In [1]: import numpy as np

In [2]: import numpy.linalg as la

In [3]: np.set_printoptions(suppress=True, linewidth=200)

In [4]: M = np.load("run9.npy")

In [5]: M
Out[5]: 
array([[ 72,  70, -36,  34,  16],
       [ 70,  93, -63,  16,  10],
       [-36, -63,  50,   3,  -8],
       [ 34,  16,   3,  29,   2],
       [ 16,  10,  -8,   2,  73]])

In [6]: vec = np.array([2, 3, 5, -3, 4])

In [7]: (M @ vec).argmax()
Out[7]: np.int64(4)

In [8]: np.einsum("ij,j->i", M, vec)
Out[8]: array([136,  96, -52,  52, 308])

In [9]: print(M @ np.eye(5)[1])
[ 70.  93. -63.  16.  10.]

In [10]: print(M @ np.ones(5))
[156. 126. -54.  84.  93.]

In [11]: M * vec
Out[11]: 
array([[ 144,  210, -180, -102,   64],
       [ 140,  279, -315,  -48,   40],
       [ -72, -189,  250,   -9,  -32],
       [  68,   48,   15,  -87,    8],
       [  32,   30,  -40,   -6,  292]])

In [12]: left, sv, VT = la.svd(M)

In [13]: np.argmax(sv[:-1] / (sv[1:] + 1e-6)) + 1
Out[13]: np.int64(3)

In [14]: out = left[:, :3] @ np.diag(sv[:3]) @ VT[:3]

In [15]: round(la.norm(M - out) / la.norm(M), 2)
Out[15]: np.float64(0.0)

In [16]: la.matrix_rank(M, rtol=0.05)
Out[16]: np.int64(3)

In [17]: out.round(2)
Out[17]: 
array([[ 72.,  70., -36.,  34.,  16.],
       [ 70.,  93., -63.,  16.,  10.],
       [-36., -63.,  50.,   3.,  -8.],
       [ 34.,  16.,   3.,  29.,   2.],
       [ 16.,  10.,  -8.,   2.,  73.]])

In [18]: np.round(np.abs(M - out).max(), 2)
Out[18]: np.float64(0.0)

In [19]: out = np.array([[2, -1, -1], [0, 0, 1]])

In [20]: W2 = np.kron(out, M)

In [21]: W2.shape
Out[21]: (10, 15)

In [22]: left, sv, VT = la.svd(M)

In [23]: evecs = VT[:(sv > 1e-8).sum()]

In [24]: rng = np.random.default_rng(7595)

In [25]: vec = M[1] + -3 * M[0] + rng.integers(2) * np.eye(5)[4]

In [26]: vec
Out[26]: array([-146., -117.,   45.,  -86.,  -38.])

In [27]: np.allclose(evecs.T @ evecs @ vec, vec)
Out[27]: True

In [28]: np.round(np.diag(evecs.T @ evecs), 2)
Out[28]: array([0.52, 0.52, 0.46, 0.51, 0.99])

In [29]: print(la.matrix_rank(np.vstack([M, vec])))
3

In [30]: print((M + M.T) / 2)
[[ 72.  70. -36.  34.  16.]
 [ 70.  93. -63.  16.  10.]
 [-36. -63.  50.   3.  -8.]
 [ 34.  16.   3.  29.   2.]
 [ 16.  10.  -8.   2.  73.]]

In [31]: round(float(la.det(M)), 2)
Out[31]: -0.0

In [32]: mat = np.load("arr.npy")

In [33]: mat
Out[33]: 
array([[ 5,  0,  0,  0,  0,  0,  0,  0,  0,  0,  0],
       [-4,  3,  0,  0,  0,  0,  0,  0,  0,  0,  0],
       [ 5,  2,  1,  0,  0,  0,  0,  0,  0,  0,  0],
       [ 2,  1, -3, -3,  0,  0,  0,  0,  0,  0,  0],
       [ 0,  5,  5, -4, -1,  0,  0,  0,  0,  0,  0],
       [ 2, -2, -1, -2,  0,  5,  0,  0,  0,  0,  0],
       [ 2,  5,  1,  3,  3,  1, -2,  0,  0,  0,  0],
       [ 0,  0,  0,  4, -2,  4,  4,  2,  0,  0,  0],
       [-5,  1, -1,  0,  1,  0, -4,  5, -3,  0,  0],
       [-1, -3,  0,  5, -1, -1, -2, -5, -4, -5,  0],
       [ 5,  3, -2,  5, -2,  3,  4,  5,  2,  1,  5]])

In [34]: # triangular

In [35]: print(round(float(la.norm(mat, 2) / la.norm(mat)), 2))
0.58

In [36]: print(la.cond(mat) > 100)
True

In [37]: [round(float(x), 2) for x in la.svd(mat, compute_uv=False)[:3]]
Out[37]: [14.69, 11.51, 10.26]

In [38]: print(la.matrix_rank(mat, rtol=0.1))
9
